% python3 -q
>>> import numpy as np
>>> import numpy.linalg as la
>>> np.set_printoptions(suppress=True, linewidth=100)
>>> arr = np.load("run4.npy")
>>> arr
array([[ -4,  -4,   1,   3,   5,   1,  -2,   4],
       [  3,   2,   0,   4,  -2,   4,  -2,   4],
       [  0,  -4,  -3,   3,   3,  -3,   4,   1],
       [-10,  -8,   1,  -5,   9,  -7,   2,  -4]])
>>> la.cond(arr) > 100
np.True_
>>> np.argsort(-la.norm(arr, axis=0).round(6), kind="stable")[:3]
array([0, 4, 1])
>>> la.matrix_rank(arr, rtol=0.1)
np.int64(3)
>>> vec = np.array([9, -6, -8, -7, -1, -3, 4, 7])
>>> arr @ vec
array([-29,  -3,  56, -23])
>>> arr @ (2 * vec)
array([-58,  -6, 112, -46])
>>> np.einsum("ij,j->i", arr, vec)
array([-29,  -3,  56, -23])
>>> (arr * vec).sum(axis=1)
array([-29,  -3,  56, -23])
>>> U, sigma, vt = la.svd(arr)
>>> evecs = vt[:(sigma > 1e-8).sum()]
>>> rng = np.random.default_rng(65165)
>>> vec = arr[0] + 5 * arr[1] + rng.integers(2) * np.eye(8)[4]
>>> vec
array([ 11.,   6.,   1.,  23.,  -4.,  21., -12.,  24.])
>>> la.matrix_rank(np.vstack([arr, vec]))
np.int64(4)
>>> np.round(la.norm(arr, axis=0), 3)
array([11.18 , 10.   ,  3.317,  7.681, 10.909,  8.66 ,  5.292,  7.   ])
>>> round(float(la.norm(arr) ** 2 / la.norm(arr, 2) ** 2), 3)
1.337
>>> np.round(la.norm(arr, "nuc"), 3)
np.float64(37.226)
>>> round(la.norm(arr[1] - arr[0]), 3)
np.float64(12.042)
>>> round(la.norm(arr, 1), 3), np.round(la.norm(arr, np.inf), 3)
(np.float64(19.0), np.float64(46.0))
>>> la.norm(arr, axis=1).argmax()
np.int64(3)
>>> A = np.load("m.npy")
>>> A
array([[ 0.,  0.,  3.,  3.,  4.,  0., -5.],
       [ 0.,  0.,  1.,  0., -2.,  3.,  4.],
       [ 3.,  1.,  0.,  0.,  0.,  0.,  0.],
       [ 3.,  0.,  0.,  0.,  0.,  0.,  0.],
       [ 4., -2.,  0.,  0.,  0.,  0.,  0.],
       [ 0.,  3.,  0.,  0.,  0.,  0.,  0.],
       [-5.,  4.,  0.,  0.,  0.,  0.,  0.]])
>>> def softmax(z):
...     e = np.exp(z - z.max(axis=-1, keepdims=True))
...     return e / e.sum(axis=-1, keepdims=True)
... 
>>> np.round(softmax(10 * A[0]), 3) + 0
array([0., 0., 0., 0., 1., 0., 0.])
>>> np.round(softmax(A).sum(axis=1), 3)
array([1., 1., 1., 1., 1., 1., 1.])
>>> S = A @ A.T / np.sqrt(7)
>>> softmax(S).round(6).argmax(axis=1)
array([0, 1, 2, 4, 4, 6, 6])
>>> np.round(softmax(S + np.triu(np.full(S.shape, -np.inf), 1)), 3) + 0
array([[1.   , 0.   , 0.   , 0.   , 0.   , 0.   , 0.   ],
       [0.   , 1.   , 0.   , 0.   , 0.   , 0.   , 0.   ],
       [0.022, 0.022, 0.956, 0.   , 0.   , 0.   , 0.   ],
       [0.016, 0.016, 0.484, 0.484, 0.   , 0.   , 0.   ],
       [0.   , 0.   , 0.021, 0.045, 0.932, 0.   , 0.   ],
       [0.028, 0.028, 0.086, 0.028, 0.003, 0.829, 0.   ],
       [0.   , 0.   , 0.   , 0.   , 0.   , 0.   , 1.   ]])
>>> np.round(softmax(S), 3) + 0
array([[1.   , 0.   , 0.   , 0.   , 0.   , 0.   , 0.   ],
       [0.   , 1.   , 0.   , 0.   , 0.   , 0.   , 0.   ],
       [0.008, 0.008, 0.357, 0.245, 0.357, 0.025, 0.   ],
       [0.006, 0.006, 0.192, 0.192, 0.597, 0.006, 0.   ],
       [0.   , 0.   , 0.021, 0.045, 0.932, 0.   , 0.   ],
       [0.008, 0.008, 0.024, 0.008, 0.001, 0.232, 0.72 ],
       [0.   , 0.   , 0.   , 0.   , 0.   , 0.   , 1.   ]])
>>> np.round(softmax(S)[0] @ A, 3) + 0
array([ 0.,  0.,  3.,  3.,  4.,  0., -5.])
>>> u = np.array([3, -3, -5])
>>> np.polyval(u, arr[3])
array([325, 211,  -5,  85, 211, 163,   1,  55])
>>> np.convolve(arr[3], u)
array([-30,   6,  77,  22,  37, -23, -18,  17,   2,  20])
>>> np.correlate(arr[3], arr[0], "full")
array([-40, -12,  10, -80, -23, -80,  41,  76,  25,  10, -37, -18,  16,   8,  16])
>>> feats = np.load("a.npy")
>>> feats
array([[ 0.201, -0.16 ,  1.343,  0.512,  0.175, -1.622],
       [ 0.7  , -0.6  , -1.1  , -0.1  ,  0.2  , -1.7  ],
       [ 1.2  ,  1.6  , -0.2  , -0.2  ,  0.4  , -1.8  ],
       [ 1.1  ,  1.   ,  1.3  ,  0.1  ,  1.6  ,  0.1  ],
       [ 0.3  , -0.1  ,  1.5  ,  0.5  ,  0.3  , -1.7  ],
       [ 0.5  , -0.8  , -1.5  , -1.4  ,  0.   ,  0.7  ]])
>>> labels = rng.permutation(6)
>>> labels
array([4, 5, 3, 1, 0, 2])
>>> other = feats[labels][:, labels]
>>> np.diag(other)
array([ 0.3  ,  0.7  ,  0.1  , -0.6  ,  0.201, -0.2  ])
>>> np.round(np.sort(np.abs(la.eigvals(other))), 3)
array([0.008, 1.07 , 1.07 , 2.44 , 2.44 , 3.712])
>>> other
array([[ 0.3  , -1.7  ,  0.5  , -0.1  ,  0.3  ,  1.5  ],
       [ 0.   ,  0.7  , -1.4  , -0.8  ,  0.5  , -1.5  ],
       [ 1.6  ,  0.1  ,  0.1  ,  1.   ,  1.1  ,  1.3  ],
       [ 0.2  , -1.7  , -0.1  , -0.6  ,  0.7  , -1.1  ],
       [ 0.175, -1.622,  0.512, -0.16 ,  0.201,  1.343],
       [ 0.4  , -1.8  , -0.2  ,  1.6  ,  1.2  , -0.2  ]])
>>> np.round(np.trace(other), 3)
np.float64(0.501)
>>> round(float(la.det(other)), 3), round(la.det(feats[labels]), 3)
(0.197, np.float64(0.197))
>>> C2 = feats.T @ feats
>>> np.allclose(C2, C2.T)
True
>>> la.matrix_rank(C2)
np.int64(6)
>>> round(float(np.trace(C2)), 3), round(float((feats ** 2).sum()), 3)
(34.923, 34.923)
>>> other = la.inv(feats)
>>> round(float(la.slogdet(feats)[0]), 3)
1.0
>>> round(la.cond(feats), 3)
np.float64(599.242)
>>> np.allclose(other, feats.T)
False
>>> U, sigma, vt = la.svd(feats)
>>> sigma.round(3)
array([4.266, 2.913, 2.398, 1.439, 0.647, 0.007])
>>> np.argmax(sigma[:-1] / (sigma[1:] + 1e-6)) + 1
np.int64(5)
>>> other = U[:, :5] @ np.diag(sigma[:5]) @ vt[:5]
>>> la.matrix_rank(feats, rtol=0.05)
np.int64(5)
>>> np.round(la.norm(feats - other, 2), 3), np.round(sigma[5], 3)
(np.float64(0.007), np.float64(0.007))
>>> other.round(3) + 0
array([[ 0.197, -0.159,  1.343,  0.51 ,  0.178, -1.623],
       [ 0.7  , -0.6  , -1.1  , -0.1  ,  0.2  , -1.7  ],
       [ 1.2  ,  1.6  , -0.2  , -0.2  ,  0.4  , -1.8  ],
       [ 1.1  ,  1.   ,  1.3  ,  0.1  ,  1.6  ,  0.1  ],
       [ 0.304, -0.101,  1.5  ,  0.502,  0.297, -1.699],
       [ 0.5  , -0.8  , -1.5  , -1.4  ,  0.   ,  0.7  ]])
>>> vec = np.array([-1, -2, 0, 2, 2, -2])
>>> h1 = np.maximum(feats @ vec, 0)
>>> np.round(np.maximum(feats @ (3 * vec), 0), 3)
array([14.211, 12.3  ,  0.   ,  0.3  , 14.7  ,  0.   ])
>>> np.round(np.tanh(feats @ vec), 3)
array([ 1.   ,  0.999, -0.38 ,  0.1  ,  1.   , -0.996])
>>> np.round(feats.T @ h1, 3)
array([  5.402,  -3.608,   9.332,   4.475,   3.279, -22.973])
>>> W0 = np.loadtxt("mat.csv", delimiter=",")
>>> W0
array([[1., 3., 3., 4., 3., 0., 3., 4.],
       [1., 1., 5., 5., 1., 2., 0., 2.],
       [2., 5., 5., 4., 2., 1., 3., 1.],
       [0., 4., 2., 4., 5., 4., 3., 0.],
       [4., 2., 5., 2., 5., 0., 5., 0.],
       [0., 3., 1., 0., 5., 2., 0., 5.],
       [3., 1., 4., 0., 2., 5., 2., 4.],
       [4., 0., 2., 3., 0., 1., 3., 4.],
       [1., 3., 0., 4., 0., 3., 3., 0.]])
>>> np.round(softmax(feats).sum(axis=1), 3)
array([1., 1., 1., 1., 1., 1.])
>>> np.round(softmax(feats[4] + -3), 3)
array([0.136, 0.091, 0.452, 0.166, 0.136, 0.018])
>>> S = feats @ feats.T / np.sqrt(6)
>>> np.round(softmax(S)[4] @ feats, 3)
array([ 0.501,  0.177,  1.003,  0.313,  0.404, -1.476])
>>> softmax(S).round(6).argmax(axis=1)
array([4, 1, 2, 3, 4, 5])
>>> vec = np.array([-1, 3, -2, 1, 2, -3, -2, 0])
>>> y = W0 @ vec
>>> np.round(la.pinv(W0) @ W0, 3) + 0
array([[1., 0., 0., 0., 0., 0., 0., 0.],
       [0., 1., 0., 0., 0., 0., 0., 0.],
       [0., 0., 1., 0., 0., 0., 0., 0.],
       [0., 0., 0., 1., 0., 0., 0., 0.],
       [0., 0., 0., 0., 1., 0., 0., 0.],
       [0., 0., 0., 0., 0., 1., 0., 0.],
       [0., 0., 0., 0., 0., 0., 1., 0.],
       [0., 0., 0., 0., 0., 0., 0., 1.]])
>>> y
array([  6.,  -7.,   2.,   4.,  -6.,  11., -23., -14.,  -3.])
>>> y = y + 0.1 * rng.normal(size=9)
>>> y.round(3)
array([  6.039,  -7.01 ,   2.135,   4.173,  -5.968,  10.912, -22.954, -13.959,  -3.055])
>>> b, *_ = la.lstsq(W0, y)
>>> np.round(W0.T @ (y - W0 @ b), 3) + 0
array([0., 0., 0., 0., 0., 0., 0., 0.])
>>> round(float(la.norm(y - W0 @ b)), 3)
0.176
>>> K = np.loadtxt("out1.csv", delimiter=",")
>>> K
array([[-2., -2., -1.,  0.],
       [-3., -3., -2.,  1.],
       [-5., -4., -3.,  3.],
       [-3., -2., -4.,  2.],
       [-3., -4., -6.,  1.],
       [-2., -5., -4.,  3.],
       [-3., -4., -3.,  5.],
       [-1., -4., -1.,  5.],
       [ 1., -4.,  0.,  6.],
       [ 3., -5.,  0.,  7.],
       [ 5., -3.,  0.,  9.],
       [ 3., -5.,  2., 11.],
       [ 1., -4.,  1., 12.],
       [ 1., -2., -1., 12.],
       [ 1., -3.,  0., 11.],
       [ 2., -1., -2., 11.],
       [ 0.,  1., -3., 11.],
       [-2.,  2., -3., 13.],
       [-1.,  3., -5., 15.],
       [ 1.,  4., -6., 15.],
       [ 3.,  4., -8., 17.],
       [ 3.,  4., -9., 18.],
       [ 3.,  6., -8., 17.],
       [ 1.,  8., -6., 15.],
       [-1.,  6., -7., 16.],
       [-3.,  4., -6., 15.],
       [-5.,  4., -5., 15.],
       [-5.,  6., -7., 14.],
       [-3.,  7., -5., 16.],
       [-3.,  7., -7., 18.],
       [-5.,  5., -5., 18.],
       [-5.,  5., -6., 17.],
       [-3.,  5., -6., 18.],
       [-3.,  6., -7., 18.],
       [-2.,  8., -8., 19.],
       [-4.,  6., -6., 18.],
       [-4.,  8., -8., 19.],
       [-2., 10., -9., 18.],
       [-3., 10., -7., 19.]])
>>> Z = K[[27, 22]].astype(float)
>>> for _ in range(6):
...     labels = la.norm(K[:, None] - Z, axis=-1).argmin(axis=1)
...     Z = np.array([K[labels == j].mean(axis=0) for j in range(2)])
... 
>>> labels
array([0, 0, 0, 0, 0, 0, 0, 0, 0, 0, 0, 0, 0, 0, 0, 0, 0, 1, 1, 1, 1, 1, 1, 1, 1, 1, 1, 1, 1, 1, 1,
       1, 1, 1, 1, 1, 1, 1, 1])
>>> np.bincount(labels)
array([17, 22])
>>> np.abs(Z[1] - Z[0]).argmax()
np.int64(3)
>>> Z.round(3)
array([[-0.294, -3.176, -1.588,  6.471],
       [-1.955,  5.818, -6.545, 16.727]])
>>> O, R = la.qr(K)
>>> np.allclose(R.T @ R, K.T @ K)
True
>>> np.round(abs(R[0, 0]), 3), round(la.norm(K[:, 0]), 3)
(np.float64(18.708), np.float64(18.708))
>>> O.shape, R.shape
((39, 4), (4, 4))
>>> np.round(np.abs(np.diag(R)), 3)
array([18.708, 29.496, 20.821, 36.491])
>>> np.round(np.trace(O @ O.T), 3)
np.float64(4.0)
>>> hat = K @ la.solve(K.T @ K, K.T)
>>> np.trace(hat)
np.float64(4.0)
>>> cen = K - K.mean(axis=0)
>>> evecs = la.svd(cen)[2][:1]
>>> other = cen - cen @ evecs.T @ evecs
>>> np.round(la.norm(other) / la.norm(cen), 3)
np.float64(0.447)
>>> la.norm(other, axis=1).round(6).argmax()
np.int64(11)
>>> np.round(np.cov(cen @ evecs.T, rowvar=False), 3)
np.float64(61.569)
>>> data = np.load("test8.npy")
>>> data.round(3)
array([[-0.267,  0.565, -1.237, -0.324, -2.41 ,  0.496,  0.292, -0.912, -0.025],
       [ 0.697,  0.316, -0.078,  1.421, -1.772,  1.689, -0.613, -0.117, -0.084],
       [-0.935, -0.099, -0.496, -1.802,  0.913, -1.724,  0.849, -0.296,  0.086],
       [ 0.064,  0.543, -0.956,  0.297, -2.478,  1.013, -0.014, -0.727, -0.051],
       [-0.671, -0.332,  0.125, -1.378,  1.831, -1.673,  0.588,  0.151,  0.084],
       [-1.008,  0.181, -1.066, -1.849, -0.311, -1.377,  0.939, -0.72 ,  0.069],
       [-0.955, -0.068, -0.569, -1.83 ,  0.783, -1.706,  0.87 , -0.349,  0.085],
       [ 0.486, -0.544,  1.356,  0.745,  2.204, -0.096, -0.491,  0.983,  0.005],
       [-0.94 ,  0.321, -1.274, -1.675, -0.974, -1.031,  0.888, -0.883,  0.052],
       [-1.012,  0.095, -0.911, -1.885,  0.077, -1.528,  0.936, -0.603,  0.076],
       [ 1.013, -0.111,  0.94 ,  1.882, -0.008,  1.504, -0.938,  0.625, -0.075],
       [-0.724, -0.298,  0.025, -1.467,  1.705, -1.705,  0.639,  0.079,  0.085],
       [ 0.209, -0.566,  1.196,  0.214,  2.442, -0.594, -0.239,  0.885,  0.03 ],
       [ 0.828,  0.218,  0.198,  1.637, -1.396,  1.743, -0.74 ,  0.08 , -0.087],
       [ 0.688,  0.322, -0.094,  1.406, -1.792,  1.684, -0.604, -0.129, -0.084],
       [-0.104,  0.562, -1.113, -0.016, -2.478,  0.764,  0.142, -0.831, -0.038],
       [ 0.812,  0.232,  0.161,  1.611, -1.45 ,  1.74 , -0.725,  0.054, -0.087],
       [-0.342, -0.478,  0.634, -0.801,  2.324, -1.368,  0.274,  0.508,  0.068],
       [-0.075,  0.56 , -1.088,  0.037, -2.483,  0.808,  0.116, -0.815, -0.04 ],
       [-0.132,  0.564, -1.136, -0.068, -2.471,  0.72 ,  0.168, -0.846, -0.036],
       [-0.639, -0.351,  0.183, -1.323,  1.899, -1.65 ,  0.557,  0.192,  0.083],
       [ 0.916,  0.125,  0.436,  1.774, -1.019,  1.735, -0.83 ,  0.252, -0.087]])
>>> vec = np.array([0, 0, 1, 3, 2, 3, 2, 1, 2])
>>> h1 = np.maximum(data @ vec, 0)
>>> h1.round(3)
array([0.   , 4.197, 0.   , 0.   , 0.   , 0.   , 0.   , 7.722, 0.   , 0.   , 9.679, 0.   , 5.407,
       5.97 , 4.086, 0.   , 5.743, 0.   , 0.   , 0.   , 0.   , 7.345])
>>> np.flatnonzero(h1 > 1e-9)
array([ 1,  7, 10, 12, 13, 14, 16, 21])
>>> np.round(data.T @ h1, 3)
array([ 36.761,  -2.137,  30.639,  68.897,  -8.765,  57.707, -33.876,  20.044,  -2.885])
>>> np.round(np.tanh(data @ vec), 3)
array([-1.   ,  1.   , -1.   , -0.993, -0.999, -1.   , -1.   ,  1.   , -1.   , -1.   ,  1.   ,
       -1.   ,  1.   ,  1.   ,  0.999, -1.   ,  1.   , -0.033, -1.   , -1.   , -0.998,  1.   ])
